% ipython --no-banner

In [1]: import numpy as np

In [2]: np.set_printoptions(suppress=True, linewidth=200)

In [3]: X = np.loadtxt("w.csv", delimiter=",")

In [4]: X
Out[4]: 
array([[1.   , 0.5  , 0.25 , 0.125, 0.062, 0.031],
       [0.5  , 1.   , 0.5  , 0.25 , 0.125, 0.062],
       [0.25 , 0.5  , 1.   , 0.5  , 0.25 , 0.125],
       [0.125, 0.25 , 0.5  , 1.   , 0.5  , 0.25 ],
       [0.062, 0.125, 0.25 , 0.5  , 1.   , 0.5  ],
       [0.031, 0.062, 0.125, 0.25 , 0.5  , 1.   ]])

In [5]: # symmetric

In [6]: other = np.linalg.inv(X)

In [7]: np.allclose(other, X.T)
Out[7]: False

In [8]: x0 = np.array([3, -3, 1, 0, -2, -3])

In [9]: target = X @ x0

In [10]: coef, lr = np.zeros(6), 1 / np.linalg.norm(X, 2) ** 2

In [11]: for i in range(6):
    ...:     coef -= lr * X.T @ (X @ coef - target)
    ...:     if i % 2 == 0: print(i, round(np.linalg.norm(X @ coef - target), 3))
    ...: 
0 3.283
2 2.204
4 1.827

In [12]: round(float(np.linalg.cond(X)), 3)
Out[12]: 6.798

In [13]: u, g = X[5], X[0]

In [14]: np.round(u @ g, 3)
Out[14]: np.float64(0.186)

In [15]: pr = (u @ g) / (u @ u) * u

In [16]: np.round(g - pr, 3)
Out[16]: array([ 0.996,  0.491,  0.233,  0.09 , -0.008, -0.109])

In [17]: m1 = np.load("block12.npy")

In [18]: m1.round(3)
Out[18]: 
array([[-0.13 ,  0.974,  0.187],
       [-0.783,  0.015, -0.622],
       [-0.609, -0.228,  0.76 ]])

In [19]: # keeps lengths

In [20]: blk = np.stack([m1, 3 * m1, m1[::-1]])

In [21]: np.round(np.linalg.norm(blk, axis=(1, 2)), 3)
Out[21]: array([1.732, 5.196, 1.732])

In [22]: np.linalg.matrix_rank(blk)
Out[22]: array([3, 3, 3])

In [23]: np.round(np.einsum("bij,cij->bc", blk, blk), 3)
Out[23]: 
array([[ 3.,  9.,  1.],
       [ 9., 27.,  3.],
       [ 1.,  3.,  3.]])

In [24]: np.linalg.matrix_rank(blk.reshape(3, -1))
Out[24]: np.int64(2)

In [25]: (blk @ m1.T).shape
Out[25]: (3, 3, 3)

In [26]: np.round(np.linalg.matrix_power(m1, 3), 3)
Out[26]: 
array([[ 0.531, -0.727, -0.435],
       [ 0.807,  0.591, -0.004],
       [ 0.26 , -0.349,  0.9  ]])

In [27]: np.round((m1 - m1.T) / 2, 3)
Out[27]: 
array([[ 0.   ,  0.878,  0.398],
       [-0.878,  0.   , -0.197],
       [-0.398,  0.197,  0.   ]])

In [28]: np.round((m1 + m1.T) / 2, 3)
Out[28]: 
array([[-0.13 ,  0.096, -0.211],
       [ 0.096,  0.015, -0.425],
       [-0.211, -0.425,  0.76 ]])

In [29]: np.round(np.trace(m1), 3)
Out[29]: np.float64(0.644)
